$ ipython --no-banner

In [1]: import numpy as np

In [2]: import numpy.linalg as la

In [3]: np.set_printoptions(precision=2, suppress=True, linewidth=120, legacy="1.25")

In [4]: tidy = lambda a: np.round(a, 2) + 0

In [5]: arr = np.loadtxt("m.csv", delimiter=",")

In [6]: tidy(arr)
Out[6]: 
array([[ 0.02, -4.85,  0.02,  0.13],
       [ 0.  ,  3.87,  0.08,  0.01],
       [ 0.02,  1.71, -0.56, -0.22],
       [ 0.03, -2.53, -0.34, -0.02],
       [ 0.  ,  1.97, -0.18,  0.17],
       [ 0.  , -6.87,  1.35, -0.3 ],
       [ 0.01,  5.54, -0.19, -0.2 ],
       [ 0.  , -0.19, -0.41, -0.04],
       [ 0.  ,  2.03,  0.8 , -0.09],
       [ 0.02,  1.49, -1.46,  0.17],
       [-0.02,  3.81,  0.03, -0.27],
       [ 0.  , -1.48,  0.7 , -0.03],
       [ 0.02,  5.84, -0.33,  0.11],
       [ 0.01, -1.9 ,  0.7 , -0.3 ],
       [-0.01, -0.9 , -0.46, -0.03],
       [-0.02,  1.05, -0.29,  0.06]])

In [7]: dist = la.norm(arr[:, None] - arr[None], axis=-1)

In [8]: dist.shape
Out[8]: (16, 16)

In [9]: np.flatnonzero(dist[9] < dist.mean() / 2)
Out[9]: array([ 2,  4,  7,  9, 15])

In [10]: la.matrix_rank(dist ** 2)
Out[10]: 6

In [11]: np.count_nonzero(arr)
Out[11]: 64

In [12]: tidy(arr.mean(axis=0))
Out[12]: array([ 0.01,  0.54, -0.03, -0.05])

In [13]: np.zeros(16, 4)
TypeError: Cannot interpret '4' as a data type


In [14]: arr[:, 4]
IndexError: index 4 is out of bounds for axis 1 with size 4


In [15]: arr[16]
IndexError: index 16 is out of bounds for axis 0 with size 16


In [16]: z = arr[:, 0] > np.median(arr[:, 0])

In [17]: f = arr[z].mean(axis=0) - arr[~z].mean(axis=0)

In [18]: print(tidy((((arr - arr.mean(axis=0)) @ f > 0) == z).mean()))
0.56

In [19]: z.astype(int)
Out[19]: array([1, 0, 1, 1, 0, 0, 1, 0, 1, 1, 0, 0, 1, 1, 0, 0])

In [20]: np.argsort(-np.abs(f).round(6), kind="stable")
Out[20]: array([1, 2, 0, 3])

In [21]: other = arr / np.sqrt((arr ** 2).mean(axis=1, keepdims=True))

In [22]: la.matrix_rank(other) == la.matrix_rank(arr)
Out[22]: True

In [23]: tidy(la.norm(other, axis=1))
Out[23]: array([2., 2., 2., 2., 2., 2., 2., 2., 2., 2., 2., 2., 2., 2., 2., 2.])

In [24]: la.matrix_rank(arr - arr.mean(axis=1, keepdims=True))
Out[24]: 3

In [25]: Ac = arr - arr.mean(axis=0)

In [26]: vecs = la.svd(Ac)[2][:3]

In [27]: other = Ac - Ac @ vecs.T @ vecs

In [28]: tidy((Ac @ vecs.T).std(axis=0))
Out[28]: array([3.44, 0.59, 0.13])

In [29]: print(tidy(np.cov(Ac @ vecs.T, rowvar=False)))
[[12.6   0.    0.  ]
 [ 0.    0.37  0.  ]
 [ 0.    0.    0.02]]

In [30]: tidy(other.std(axis=0))
Out[30]: array([0.01, 0.  , 0.  , 0.  ])

In [31]: M = np.array([[-3, 0], [0, -2], [0, -3]])

In [32]: M[0] = M[1]

In [33]: M
Out[33]: 
array([[ 0, -2],
       [ 0, -2],
       [ 0, -3]])

In [34]: [round(float(x), 2) for x in la.svd(M, compute_uv=False)[:3]]
Out[34]: [4.12, 0.0]

In [35]: la.matrix_rank(M, rtol=0.1)
Out[35]: 1

In [36]: print(la.cond(M) > 100)
True

In [37]: np.argsort(-la.norm(M, axis=0).round(6), kind="stable")[:3]
Out[37]: array([1, 0])

In [38]: tidy(la.norm(M, 2) / la.norm(M))
Out[38]: 1.0

In [39]: Uu, s, Vh = la.svd(M)

In [40]: vecs = Vh[:(s > 1e-8).sum()]

In [41]: rng = np.random.default_rng(6796)

In [42]: vec = M[2] + 2 * M[1] + rng.integers(2) * np.eye(2)[0]

In [43]: vec
Out[43]: array([ 0., -7.])

In [44]: tidy(np.diag(vecs.T @ vecs))
Out[44]: array([0., 1.])

In [45]: tidy(la.norm(vec - vecs.T @ vecs @ vec))
Out[45]: 0.0

In [46]: tidy(vecs.T @ vecs)
Out[46]: 
array([[0., 0.],
       [0., 1.]])

In [47]: print(tidy(la.norm(M, axis=0)))
[0.   4.12]

In [48]: tidy(la.svd(M, compute_uv=False))
Out[48]: array([4.12, 0.  ])

In [49]: M.T @ M
Out[49]: 
array([[ 0,  0],
       [ 0, 17]])

In [50]: X = np.array([[98, 28, -32, 39],
    ...:     [28, 85, -19, -8],
    ...:     [-32, -19, 25, -16],
    ...:     [39, -8, -16, 62]])

In [51]: X
Out[51]: 
array([[ 98,  28, -32,  39],
       [ 28,  85, -19,  -8],
       [-32, -19,  25, -16],
       [ 39,  -8, -16,  62]])

In [52]: f, v = X[2], X[3]

In [53]: f @ v
Out[53]: -2488

In [54]: f @ f
Out[54]: 2266

In [55]: p = (f @ v) / (f @ f) * f

In [56]: tidy(p)
Out[56]: array([ 35.14,  20.86, -27.45,  17.57])

In [57]: np.outer(f, v)
Out[57]: 
array([[-1248,   256,   512, -1984],
       [ -741,   152,   304, -1178],
       [  975,  -200,  -400,  1550],
       [ -624,   128,   256,  -992]])

In [58]: print(la.matrix_rank(np.outer(f, v)))
1

In [59]: tidy((v - p) @ f)
Out[59]: 0.0

In [60]: W0 = np.array([[-3, -3, 3], [0, 2, 1], [0, 0, -2]])

In [61]: z = rng.permutation(3)

In [62]: print(z)
[2 1 0]

In [63]: other = W0[z][:, z]

In [64]: print(other)
[[-2  0  0]
 [ 1  2  0]
 [ 3 -3 -3]]

In [65]: np.diag(other)
Out[65]: array([-2,  2, -3])

In [66]: tidy(np.sort(np.abs(la.eigvals(other))))
Out[66]: array([2., 2., 3.])

In [67]: proj = np.triu(np.array([[3, 0, -5], [2, 1, 5], [0, -1, 1]]), 1) + np.eye(3)

In [68]: other = proj @ W0 @ la.inv(proj)

In [69]: la.matrix_rank(other)
Out[69]: 3

In [70]: proj @ W0 - W0 @ proj
Out[70]: 
array([[  0.,   0.,  10.],
       [  0.,   0., -20.],
       [  0.,   0.,   0.]])

In [71]: np.poly(other)
Out[71]: array([  1.,   3.,  -4., -12.])

In [72]: np.trace(other), np.trace(W0)
Out[72]: (-3.0, -3)

In [73]: tidy(np.abs(la.eigvals(W0)).max())
Out[73]: 3.0

In [74]: W0.inv()
AttributeError: 'numpy.ndarray' object has no attribute 'inv'


In [75]: (W0 - W0.T) / 2
Out[75]: 
array([[ 0. , -1.5,  1.5],
       [ 1.5,  0. ,  0.5],
       [-1.5, -0.5,  0. ]])

In [76]: tidy(la.det(W0))
Out[76]: 12.0

In [77]: tidy(np.sort(np.abs(la.eigvals(W0))))
Out[77]: array([2., 2., 3.])

In [78]: np.trace(W0)
Out[78]: -3

In [79]: print((W0 + W0.T) / 2)
[[-3.  -1.5  1.5]
 [-1.5  2.   0.5]
 [ 1.5  0.5 -2. ]]

In [80]: la.matrix_power(W0, 3)
Out[80]: 
array([[-27, -21,  66],
       [  0,   8,   4],
       [  0,   0,  -8]])

In [81]: W0 @ W0
Out[81]: 
array([[  9,   3, -18],
       [  0,   4,   0],
       [  0,   0,   4]])

In [82]: tidy(la.eigvals(W0))
Out[82]: array([-3.,  2., -2.])

In [83]: tidy(la.eigvals(W0).sum().real)
Out[83]: -3.0

In [84]: np.poly(W0)
Out[84]: array([  1.,   3.,  -4., -12.])

In [85]: print(tidy(la.det(W0.T)))
12.0

In [86]: K = np.array([[0.41, -0.61, 0.62],
    ...:     [0.71, -1.0, 0.1],
    ...:     [0.69, -0.61, 0.96],
    ...:     [-0.31, -0.55, -0.89],
    ...:     [-0.35, 0.45, -0.58],
    ...:     [-0.74, 0.93, -0.91],
    ...:     [-0.41, 0.8, -0.39],
    ...:     [0.0, -0.92, -0.86],
    ...:     [-0.04, 0.72, 0.54],
    ...:     [0.08, -0.4, -0.1],
    ...:     [0.38, -0.72, 0.43],
    ...:     [-0.08, 0.02, -0.22],
    ...:     [-0.41, -0.28, -0.91],
    ...:     [0.78, -0.98, 0.85],
    ...:     [0.48, 0.26, 0.94],
    ...:     [-0.73, 0.62, -0.97],
    ...:     [0.04, -0.8, -0.65],
    ...:     [-0.71, 0.97, -0.75]])

In [87]: vec = np.array([8, -5, 7])

In [88]: h = np.maximum(K @ vec, 0)

In [89]: print(tidy(np.tanh(K @ vec)))
[ 1.    1.    1.   -1.   -1.   -1.   -1.   -0.89 -0.14  0.96  1.   -0.98 -1.    1.    1.   -1.   -0.23 -1.  ]

In [90]: np.flatnonzero(h > 1e-9)
Out[90]: array([ 0,  1,  2,  9, 10, 13, 14])

In [91]: tidy(h)
Out[91]: 
array([10.67, 11.38, 15.29,  0.  ,  0.  ,  0.  ,  0.  ,  0.  ,  0.  ,  1.94,  9.65,  0.  ,  0.  , 17.09,  9.12,  0.  ,
        0.  ,  0.  ])

In [92]: K * (h > 1e-9)[:, None]
Out[92]: 
array([[ 0.41, -0.61,  0.62],
       [ 0.71, -1.  ,  0.1 ],
       [ 0.69, -0.61,  0.96],
       [-0.  , -0.  , -0.  ],
       [-0.  ,  0.  , -0.  ],
       [-0.  ,  0.  , -0.  ],
       [-0.  ,  0.  , -0.  ],
       [ 0.  , -0.  , -0.  ],
       [-0.  ,  0.  ,  0.  ],
       [ 0.08, -0.4 , -0.1 ],
       [ 0.38, -0.72,  0.43],
       [-0.  ,  0.  , -0.  ],
       [-0.  , -0.  , -0.  ],
       [ 0.78, -0.98,  0.85],
       [ 0.48,  0.26,  0.94],
       [-0.  ,  0.  , -0.  ],
       [ 0.  , -0.  , -0.  ],
       [-0.  ,  0.  , -0.  ]])

In [93]: z = K[:, 2] > np.median(K[:, 2])

In [94]: f = K[z].mean(axis=0) - K[~z].mean(axis=0)

In [95]: np.argsort(-np.abs(f).round(6), kind="stable")
Out[95]: array([2, 0, 1])

In [96]: print(tidy(f))
[ 0.78 -0.5   1.23]

In [97]: z.astype(int)
Out[97]: array([1, 1, 1, 0, 0, 0, 0, 0, 1, 1, 1, 1, 0, 1, 1, 0, 0, 0])

In [98]: print(tidy(K.sum(axis=1)))
[ 0.42 -0.19  1.04 -1.75 -0.48 -0.72  0.   -1.78  1.22 -0.42  0.09 -0.28 -1.6   0.65  1.68 -1.08 -1.41 -0.49]

In [99]: K.shape
Out[99]: (18, 3)

In [100]: la.rank(K)
AttributeError: module 'numpy.linalg' has no attribute 'rank'


In [101]: tidy(K.sum(axis=0))
Out[101]: array([-0.21, -2.1 , -2.79])

In [102]: np.zeros(18, 3)
TypeError: Cannot interpret '3' as a data type


In [103]: K[:, 3]
IndexError: index 3 is out of bounds for axis 1 with size 3


In [104]: tidy(la.svd(K, compute_uv=False))
Out[104]: array([3.92, 2.6 , 0.34])

In [105]: z = rng.permutation(3)

In [106]: other = K[:, z] * rng.choice([-1, 1], 3)

In [107]: other
Out[107]: 
array([[ 0.61, -0.62,  0.41],
       [ 1.  , -0.1 ,  0.71],
       [ 0.61, -0.96,  0.69],
       [ 0.55,  0.89, -0.31],
       [-0.45,  0.58, -0.35],
       [-0.93,  0.91, -0.74],
       [-0.8 ,  0.39, -0.41],
       [ 0.92,  0.86,  0.  ],
       [-0.72, -0.54, -0.04],
       [ 0.4 ,  0.1 ,  0.08],
       [ 0.72, -0.43,  0.38],
       [-0.02,  0.22, -0.08],
       [ 0.28,  0.91, -0.41],
       [ 0.98, -0.85,  0.78],
       [-0.26, -0.94,  0.48],
       [-0.62,  0.97, -0.73],
       [ 0.8 ,  0.65,  0.04],
       [-0.97,  0.75, -0.71]])

In [108]: Uu, _, Vh = la.svd(K.T @ other)

In [109]: z
Out[109]: array([1, 2, 0])

In [110]: feats = np.load("w.npy")

In [111]: feats
Out[111]: 
array([[-1.,  1.,  1.],
       [ 1., -1.,  1.],
       [ 1.,  1., -1.]])

In [112]: other = feats[0, 0] * feats[1:] - np.outer(feats[1:, 0], feats[0])

In [113]: other
Out[113]: 
array([[ 0.,  0., -2.],
       [ 0., -2.,  0.]])

In [114]: np.flatnonzero(~other.round(6).any(axis=1))
Out[114]: array([], dtype=int64)

In [115]: la.matrix_rank(other), la.matrix_rank(feats)
Out[115]: (2, 3)

In [116]: feats @ np.ones(3)
Out[116]: array([1., 1., 1.])

In [117]: print(np.sort(np.abs(np.fft.fft(feats[0]))), tidy(np.sort(la.svd(feats, compute_uv=False))))
[1. 2. 2.] [1. 2. 2.]

In [118]: np.allclose(feats @ feats.T, feats.T @ feats)
Out[118]: True

In [119]: evals, vecs = la.eig(W0)

In [120]: W0 @ vecs[:, 0] - evals[0] * vecs[:, 0]
Out[120]: array([0., 0., 0.])

In [121]: tidy(np.sort(la.eigvals(la.inv(W0))))
Out[121]: array([-0.5 , -0.33,  0.5 ])

In [122]: np.prod(evals)
Out[122]: 12.0

In [123]: tidy(np.sort(la.eigvals(W0.T)))
Out[123]: array([-3., -2.,  2.])

In [124]: vec = np.array([-5, 1, -6])

In [125]: h = np.maximum(feats @ vec, 0)

In [126]: feats * (h > 1e-9)[:, None]
Out[126]: 
array([[-0.,  0.,  0.],
       [ 0., -0.,  0.],
       [ 1.,  1., -1.]])

In [127]: tidy(np.tanh(feats @ vec))
Out[127]: array([ 0.  , -1.  ,  0.96])

In [128]: np.maximum(feats @ (3 * vec), 0)
Out[128]: array([0., 0., 6.])

In [129]: z = rng.permutation(3)

In [130]: z
Out[130]: array([2, 0, 1])

In [131]: other = feats[z][:, z]

In [132]: np.allclose(other, feats)
Out[132]: True

In [133]: np.trace(other)
Out[133]: -3.0

In [134]: tidy(la.det(other)), tidy(la.det(feats[z]))
Out[134]: (4.0, 4.0)

In [135]: A = np.load("mat.npy")

In [136]: A
Out[136]: 
array([[1, 0, 1, 0, 1, 0],
       [2, 1, 2, 1, 2, 1],
       [0, 0, 0, 0, 0, 0],
       [1, 0, 1, 0, 1, 0],
       [2, 1, 2, 1, 2, 1],
       [0, 0, 0, 0, 0, 0]])

In [137]: np.unique(A.round(6), axis=0).shape
Out[137]: (3, 6)

In [138]: la.inv(A)
LinAlgError: Singular matrix


In [139]: np.abs(np.diag(la.qr(A)[1])) > 1e-9
Out[139]: array([ True,  True, False, False, False, False])

In [140]: rk = la.matrix_rank(A)

In [141]: rk
Out[141]: 2

In [142]: ns = la.svd(A)[2][rk:].T

In [143]: tidy(ns @ ns.T)
Out[143]: 
array([[ 0.67,  0.  , -0.33,  0.  , -0.33,  0.  ],
       [ 0.  ,  0.67,  0.  , -0.33,  0.  , -0.33],
       [-0.33,  0.  ,  0.67,  0.  , -0.33,  0.  ],
       [ 0.  , -0.33,  0.  ,  0.67,  0.  , -0.33],
       [-0.33,  0.  , -0.33,  0.  ,  0.67,  0.  ],
       [ 0.  , -0.33,  0.  , -0.33,  0.  ,  0.67]])

In [144]: np.allclose(A @ ns, 0)
Out[144]: True

In [145]: print(ns.shape)
(6, 4)

In [146]: Uu, s, Vh = la.svd(A)

In [147]: vecs = Vh[:(s > 1e-8).sum()]

In [148]: vec = A[3] + -2 * A[4] + rng.integers(2) * np.eye(6)[5]

In [149]: vec
Out[149]: array([-3., -2., -3., -2., -3., -2.])

In [150]: tidy(la.norm(vec - vecs.T @ vecs @ vec))
Out[150]: 0.0

In [151]: tidy(np.diag(vecs.T @ vecs))
Out[151]: array([0.33, 0.33, 0.33, 0.33, 0.33, 0.33])

In [152]: J = np.load("arr.npy")

In [153]: J
Out[153]: 
array([[ 1,  0,  0],
       [ 0,  2,  0],
       [ 3,  0, -2]])

In [154]: th = np.radians(15)

In [155]: R = np.eye(3)

In [156]: R[1, 1] = R[0, 0] = np.cos(th)

In [157]: R[1, 0], R[0, 1] = -np.sin(th), np.sin(th)

In [158]: tidy(R)
Out[158]: 
array([[ 0.97,  0.26,  0.  ],
       [-0.26,  0.97,  0.  ],
       [ 0.  ,  0.  ,  1.  ]])

In [159]: other = J @ R.T

In [160]: tidy(la.svd(J, compute_uv=False)), tidy(la.svd(other, compute_uv=False))
Out[160]: (array([3.7 , 2.  , 0.54]), array([3.7 , 2.  , 0.54]))

In [161]: tidy(la.det(R)), tidy(np.trace(R))
Out[161]: (1.0, 2.93)

In [162]: np.allclose(la.norm(J, axis=1), la.norm(other, axis=1))
Out[162]: True

In [163]: tidy(other)
Out[163]: 
array([[ 0.97, -0.26,  0.  ],
       [ 0.52,  1.93,  0.  ],
       [ 2.9 , -0.78, -2.  ]])

In [164]: tidy(np.abs(other - J).max(axis=0))
Out[164]: array([0.52, 0.78, 0.  ])
